$ python -q
>>> import numpy as np
>>> np.set_printoptions(precision=3, suppress=True, linewidth=160, floatmode="fixed")
>>> m1 = np.array([[-2, 1, 0, -1], [3, 6, 5, 4], [-3, 0, -1, -2], [-3, 0, -1, -2]])
>>> # rows 2 and 3 are equal
>>> rank = np.linalg.matrix_rank(m1)
>>> rank
np.int64(2)
>>> N = np.linalg.svd(m1)[2][rank:].T
>>> np.round(m1 @ N, 3) + 0
array([[0.000, 0.000],
       [0.000, 0.000],
       [0.000, 0.000],
       [0.000, 0.000]])
>>> np.linalg.matrix_rank(m1.T @ m1), np.linalg.matrix_rank(m1 @ m1.T)
(np.int64(2), np.int64(2))
>>> print([int(np.linalg.matrix_rank(m1[:i])) for i in range(1, len(m1) + 1)])
[1, 2, 2, 2]
>>> [int(np.linalg.matrix_rank(m1[:, :j + 1])) for j in range(4)]
[1, 2, 2, 2]
>>> print(N.shape)
(4, 2)
>>> Y = m1 / np.linalg.norm(m1, axis=1, keepdims=True)
>>> C2 = Y @ Y.T
>>> (C2 - 2 * np.eye(4)).round(6).argmax(axis=1)
array([2, 0, 3, 2])
>>> C2
array([[ 1.000, -0.176,  0.873,  0.873],
       [-0.176,  1.000, -0.634, -0.634],
       [ 0.873, -0.634,  1.000,  1.000],
       [ 0.873, -0.634,  1.000,  1.000]])
>>> np.argwhere(np.triu(np.abs(C2) > 0.95, 1))
array([[2, 3]])
>>> U, s, Vh = np.linalg.svd(C2)
>>> np.argmax(s[:-1] / (s[1:] + 1e-6)) + 1
np.int64(2)
>>> Y = U[:, :2] @ np.diag(s[:2]) @ Vh[:2]
>>> np.linalg.matrix_rank(Y)
np.int64(2)
>>> Y
array([[ 1.000, -0.176,  0.873,  0.873],
       [-0.176,  1.000, -0.634, -0.634],
       [ 0.873, -0.634,  1.000,  1.000],
       [ 0.873, -0.634,  1.000,  1.000]])
>>> round(np.linalg.norm(C2 - Y) / np.linalg.norm(C2), 3)
np.float64(0.0)
>>> np.round(np.linalg.norm(C2 - Y, 2), 3), np.round(s[2], 3)
(np.float64(0.0), np.float64(0.0))
>>> np.abs(np.diag(np.linalg.qr(m1)[1])) > 1e-9
array([ True,  True, False, False])
>>> np.linalg.lstsq(m1[:-1].T, m1[-1])[2]
np.int32(2)
>>> print(round(float(np.trace(np.linalg.pinv(m1) @ m1)), 3))
2.0
>>> np.unique(m1.round(6), axis=0).shape
(3, 4)
>>> E = np.loadtxt("w.csv", delimiter=",")
>>> E
array([[-6.000, -6.000, -3.000],
       [-2.000, -2.000, -1.000],
       [-4.000, -4.000, -2.000],
       [ 4.000,  4.000,  2.000]])
>>> U, s, Vh = np.linalg.svd(E)
>>> np.argmax(s[:-1] / (s[1:] + 1e-6)) + 1
np.int64(1)
>>> Y = U[:, :1] @ np.diag(s[:1]) @ Vh[:1]
>>> Y
array([[-6.000, -6.000, -3.000],
       [-2.000, -2.000, -1.000],
       [-4.000, -4.000, -2.000],
       [ 4.000,  4.000,  2.000]])
>>> round(float(np.abs(E - Y).max()), 3)
0.0
>>> print(round(np.linalg.norm(E - Y, 2), 3), np.round(s[1], 3))
0.0 0.0
>>> print(np.linalg.matrix_rank(E, rtol=0.05))
1
>>> U, s, Vh = np.linalg.svd(Y)
>>> V = Vh[:(s > 1e-8).sum()]
>>> rng = np.random.default_rng(127731)
>>> x = Y[1] + 5 * Y[3] + rng.integers(2) * np.eye(3)[2]
>>> print(x)
[18.000 18.000 10.000]
>>> print(np.diag(V.T @ V))
[0.444 0.444 0.111]
>>> np.allclose(V.T @ V @ x, x)
False
>>> u, g = E[2], E[0]
>>> print(u @ g)
54.0
>>> pr = (u @ g) / (u @ u) * u
>>> print(np.outer(u, g))
[[24.000 24.000 12.000]
 [24.000 24.000 12.000]
 [12.000 12.000  6.000]]
>>> (g - pr) @ u
np.float64(0.0)
>>> np.linalg.matrix_rank(np.outer(u, g))
np.int64(1)
>>> np.allclose(E[:-1].T @ np.linalg.lstsq(E[:-1].T, E[-1])[0], E[-1])
True
>>> np.abs(np.diag(np.linalg.qr(E)[1])) > 1e-9
array([ True, False, False])
>>> E @ np.linalg.pinv(E) @ E
array([[-6.000, -6.000, -3.000],
       [-2.000, -2.000, -1.000],
       [-4.000, -4.000, -2.000],
       [ 4.000,  4.000,  2.000]])
>>> U, s, Vh = np.linalg.svd(E)
>>> V = Vh[:(s > 1e-8).sum()]
>>> x = E[0] + -3 * E[1] + rng.integers(2) * np.eye(3)[1]
>>> x
array([0.000, 0.000, 0.000])
>>> np.linalg.matrix_rank(np.vstack([E, x]))
np.int64(1)
>>> print(round(np.linalg.norm(x - V.T @ V @ x), 3))
0.0
>>> np.diag(V.T @ V)
array([0.444, 0.444, 0.111])
>>> J = np.load("a.npy")
>>> J
array([[ 1.595, -0.787,  1.575],
       [-1.598,  0.796, -1.588],
       [-0.899,  0.473, -0.889],
       [ 2.136, -1.045,  2.156],
       [-2.479,  1.208, -2.445],
       [ 1.160, -0.608,  1.145],
       [ 2.252, -1.133,  2.239],
       [-0.987,  0.479, -0.997],
       [ 1.260, -0.610,  1.257],
       [-0.032, -0.014, -0.069],
       [ 3.890, -1.931,  3.889],
       [-1.747,  0.885, -1.780],
       [-2.308,  1.141, -2.270],
       [-0.263,  0.107, -0.243],
       [-1.609,  0.822, -1.607],
       [-1.876,  0.939, -1.859],
       [ 3.265, -1.629,  3.258],
       [ 0.514, -0.288,  0.545],
       [ 0.072, -0.016,  0.054],
       [-0.592,  0.309, -0.657],
       [ 3.502, -1.739,  3.525],
       [-1.232,  0.608, -1.210]])
>>> J.shape
(22, 3)
>>> np.linalg.matrix_rank(J)
np.int64(3)
>>> J.mean(axis=0)
array([ 0.183, -0.092,  0.183])
>>> C2 = np.cov(J, rowvar=False)
>>> np.round(np.linalg.eigvalsh(C2)[::-1], 3) + 0
array([8.508, 0.000, 0.000])
>>> print(J.std(axis=0))
[1.902 0.946 1.899]
>>> np.argwhere(np.triu(np.abs(np.corrcoef(J.T)) > 0.8, 1))
array([[0, 1],
       [0, 2],
       [1, 2]])
>>> C2.shape
(3, 3)
>>> np.polyfit(J[:, 2], J[:, 1], 1)
array([-0.498, -0.001])
>>> print(np.median(J, axis=0))
[-0.148  0.046 -0.156]
>>> def softmax(z):
...     e = np.exp(z - z.max(axis=-1, keepdims=True))
...     return e / e.sum(axis=-1, keepdims=True)
... 
>>> softmax(J).sum(axis=1)
array([1.000, 1.000, 1.000, 1.000, 1.000, 1.000, 1.000, 1.000, 1.000, 1.000, 1.000, 1.000, 1.000, 1.000, 1.000, 1.000, 1.000, 1.000, 1.000, 1.000, 1.000,
       1.000])
>>> np.round(softmax(10 * J[15]), 3) + 0
array([0.000, 1.000, 0.000])
>>> softmax(J[15])
array([0.053, 0.892, 0.054])
>>> softmax(J[15] + -1)
array([0.053, 0.892, 0.054])
>>> att = J @ J.T / np.sqrt(3)
>>> softmax(att).round(6).argmax(axis=1)
array([10,  4,  4, 10,  4, 10, 10,  4, 10,  4, 10,  4,  4,  4,  4,  4, 10, 10, 10,  4, 10,  4])
>>> softmax(att)[15] @ J
array([-2.153,  1.062, -2.129])
>>> X = np.loadtxt("data.csv", delimiter=",")
>>> X
array([[ 0.000,  0.000,  0.000,  0.000],
       [ 1.000,  0.000, -5.000,  0.000],
       [ 0.000,  0.000,  0.000,  0.000],
       [ 4.000,  0.000,  0.000, -3.000],
       [ 0.000,  0.000,  5.000,  0.000]])
>>> C2 = X.T @ X
>>> np.diag(C2)
array([17.000,  0.000, 50.000,  9.000])
>>> np.allclose(C2, C2.T)
True
>>> np.trace(C2), (X ** 2).sum()
(np.float64(76.0), np.float64(76.0))
>>> print(np.round(np.linalg.svd(X, compute_uv=False) ** 2, 3) + 0)
[50.823 25.000  0.177  0.000]
>>> Y = J / np.sqrt((J ** 2).mean(axis=1, keepdims=True))
>>> print(Y[7])
[-1.153  0.560 -1.165]
>>> np.linalg.matrix_rank(Y) == np.linalg.matrix_rank(J)
np.True_
>>> np.linalg.cond(X) > 100
np.True_
>>> U, s, Vh = np.linalg.svd(X)
>>> V = Vh[:(s > 1e-8).sum()]
>>> x = X[4] + 4 * X[0] + rng.integers(2) * np.eye(4)[0]
>>> x
array([1.000, 0.000, 5.000, 0.000])
>>> np.round(np.diag(V.T @ V), 3) + 0
array([1.000, 0.000, 1.000, 1.000])
>>> np.linalg.matrix_rank(np.vstack([X, x]))
np.int64(3)
>>> np.allclose(V.T @ V @ x, x)
True
>>> U, s, Vh = np.linalg.svd(X)
>>> np.argmax(s[:-1] / (s[1:] + 1e-6)) + 1
np.int64(3)
>>> Y = U[:, :3] @ np.diag(s[:3]) @ Vh[:3]
>>> np.linalg.matrix_rank(Y)
np.int64(3)
>>> arr = np.array([[1.0, 0.7, 0.49], [0.7, 1.0, 0.7], [0.49, 0.7, 1.0]])
>>> arr
array([[1.000, 0.700, 0.490],
       [0.700, 1.000, 0.700],
       [0.490, 0.700, 1.000]])
>>> Y = arr + rng.integers(-2, 3, (3, 1)) @ rng.integers(-2, 3, (1, 3))
>>> Y
array([[ 3.000, -3.300,  4.490],
       [-1.300,  5.000, -3.300],
       [ 0.490,  0.700,  1.000]])
>>> np.round(np.linalg.svd(Y - arr, compute_uv=False), 3) + 0
array([8.485, 0.000, 0.000])
>>> np.linalg.matrix_rank(Y - arr, tol=1e-8)
np.int64(1)
>>> np.abs(Y - arr).sum(axis=1)
array([10.000, 10.000,  0.000])
>>> np.linalg.matrix_rank(J, rtol=0.1)
np.int64(1)
>>> np.linalg.cond(J) > 100
np.True_
>>> print([round(float(x), 3) for x in np.linalg.svd(J, compute_uv=False)[:3]])
[13.428, 0.087, 0.075]
>>> round(np.log10(np.linalg.cond(J)))
2
>>> vals, V = np.linalg.eigh(arr)
>>> np.linalg.eigvalsh(arr + 2 * np.eye(3))
array([2.225, 2.510, 4.265])
>>> print(np.round(V.T @ V, 3) + 0)
[[1.000 0.000 0.000]
 [0.000 1.000 0.000]
 [0.000 0.000 1.000]]
>>> vals
array([0.225, 0.510, 2.265])
>>> print(np.linalg.eigvalsh(arr @ arr))
[0.051 0.260 5.129]
>>> print((vals > 1e-8).sum(), (vals < -1e-8).sum())
3 0
>>> Y = np.array([[2, 0], [0, 1], [-1, 0]])
>>> np.linalg.matrix_rank(np.vstack([arr, Y.T]))
np.int64(3)
>>> Y.T @ arr.T
array([[ 1.510,  0.700, -0.020],
       [ 0.700,  1.000,  0.700]])
>>> np.einsum("ij,ij->i", arr, arr)
array([1.730, 1.980, 1.730])
>>> np.vstack([arr, Y.T]).shape
(5, 3)
>>> np.einsum("ik,kj->ji", arr, Y)
array([[ 1.510,  0.700, -0.020],
       [ 0.700,  1.000,  0.700]])
>>> arr @ Y
array([[ 1.510,  0.700],
       [ 0.700,  1.000],
       [-0.020,  0.700]])
>>> Y = np.array([[-5, 3, 8], [7, 3, 7]])
>>> basis = np.kron(Y, arr)
>>> print(round(float(np.linalg.norm(basis, 2)), 3), round(np.linalg.norm(Y, 2) * np.linalg.norm(arr, 2), 3))
26.103 26.103
>>> mat = np.load("arr.npy")
>>> mat
array([[ 1,  0,  0],
       [ 0, -1,  0],
       [ 0,  0,  7]])
>>> # row 2 is much longer than the rest
>>> Y = np.linalg.inv(mat)
>>> print(np.linalg.det(mat) * Y)
[[-7.000 -0.000 -0.000]
 [ 0.000  7.000  0.000]
 [-0.000 -0.000 -1.000]]
>>> mat @ Y
array([[1.000, 0.000, 0.000],
       [0.000, 1.000, 0.000],
       [0.000, 0.000, 1.000]])
>>> print(round(float(np.linalg.det(mat) * np.linalg.det(Y)), 3))
1.0
>>> (np.abs(Y) > 1e-9).astype(int)
array([[1, 0, 0],
       [0, 1, 0],
       [0, 0, 1]])
>>> w1 = np.array([[7, 0, 9, 4, 5], [5, 0, 0, 9, 9], [7, 8, 7, 2, 8]])
>>> b = np.array([-6, 3, -2, 4, -6])
>>> act = np.maximum(mat @ w1 + b, 0)
>>> act
array([[ 1,  3,  7,  8,  0],
       [ 0,  3,  0,  0,  0],
       [43, 59, 47, 18, 50]])
>>> basis = np.array([[2, 2, 0], [2, 3, 0], [2, 2, 3], [1, 2, 0], [0, 0, 1]])
>>> w1 @ basis
array([[36, 40, 32],
       [19, 28,  9],
       [46, 56, 29]])
>>> np.flatnonzero(np.linalg.matrix_power((mat != 0) + (mat.T != 0) + np.eye(3), 3)[1])
array([1])
>>> print((mat != 0).astype(int))
[[1 0 0]
 [0 1 0]
 [0 0 1]]
>>> np.sort(np.linalg.eigvals(mat).real)
array([-1.000,  1.000,  7.000])
>>> np.round(np.linalg.det(mat), 3)
np.float64(-7.0)
>>> print(mat @ mat)
[[ 1  0  0]
 [ 0  1  0]
 [ 0  0 49]]
>>> x = np.array([-2, 0, -1])
>>> target = mat @ x
>>> b, lr = np.zeros(3), 1 / np.linalg.norm(mat, 2) ** 2
>>> for i in range(12):
...     b -= lr * mat.T @ (mat @ b - target)
...     if i % 2 == 0: print(i, round(np.linalg.norm(mat @ b - target), 3))
... 
0 1.959
2 1.88
4 1.804
6 1.731
8 1.661
10 1.594
>>> print(round(float(np.linalg.cond(mat)), 3))
7.0
>>> b
array([-0.438,  0.000, -1.000])
>>> proj = np.triu(np.array([[4, -1, -3], [-3, 5, 1], [0, 3, -2]]), 1) + np.eye(3)
>>> Y = proj @ mat @ np.linalg.inv(proj)
>>> proj @ mat - mat @ proj
array([[  0.000,   2.000, -18.000],
       [  0.000,   0.000,   8.000],
       [  0.000,   0.000,   0.000]])
>>> np.linalg.matrix_rank(Y)
np.int64(3)
>>> np.poly(Y)
array([ 1.000, -7.000, -1.000,  7.000])
>>> M = np.loadtxt("block16.csv", delimiter=",")
>>> print(M)
[[ 0.866  0.000 -0.500]
 [ 0.000  1.000  0.000]
 [ 0.500  0.000  0.866]]
>>> # splits into 2 blocks
>>> O, R = np.linalg.qr(M)
>>> print(O)
[[-0.866  0.000 -0.500]
 [-0.000  1.000  0.000]
 [-0.500 -0.000  0.866]]
>>> np.allclose(R.T @ R, M.T @ M)
True
>>> print(R.round(3) + 0)
[[-1.000  0.000  0.000]
 [ 0.000  1.000  0.000]
 [ 0.000  0.000  1.000]]
>>> O @ R
array([[ 0.866,  0.000, -0.500],
       [ 0.000,  1.000,  0.000],
       [ 0.500,  0.000,  0.866]])
>>> np.trace(O @ O.T)
np.float64(3.0)
>>> round(float(np.linalg.norm(M[2], 1)), 3), round(float(np.linalg.norm(M[2], np.inf)), 3)
(1.366, 0.866)
>>> np.linalg.norm(M, axis=1)
array([1.000, 1.000, 1.000])
>>> x = np.array([-3, -1, 1])
>>> M @ np.eye(3)[1]
array([0.000, 1.000, 0.000])
>>> (M * x).sum(axis=1)
array([-3.098, -1.000, -0.634])
>>> np.sign((M @ x).round(6))
array([-1.000, -1.000, -1.000])
>>> M @ (2 * x)
array([-6.196, -2.000, -1.268])
>>> M * x
array([[-2.598, -0.000, -0.500],
       [-0.000, -1.000,  0.000],
       [-1.500, -0.000,  0.866]])
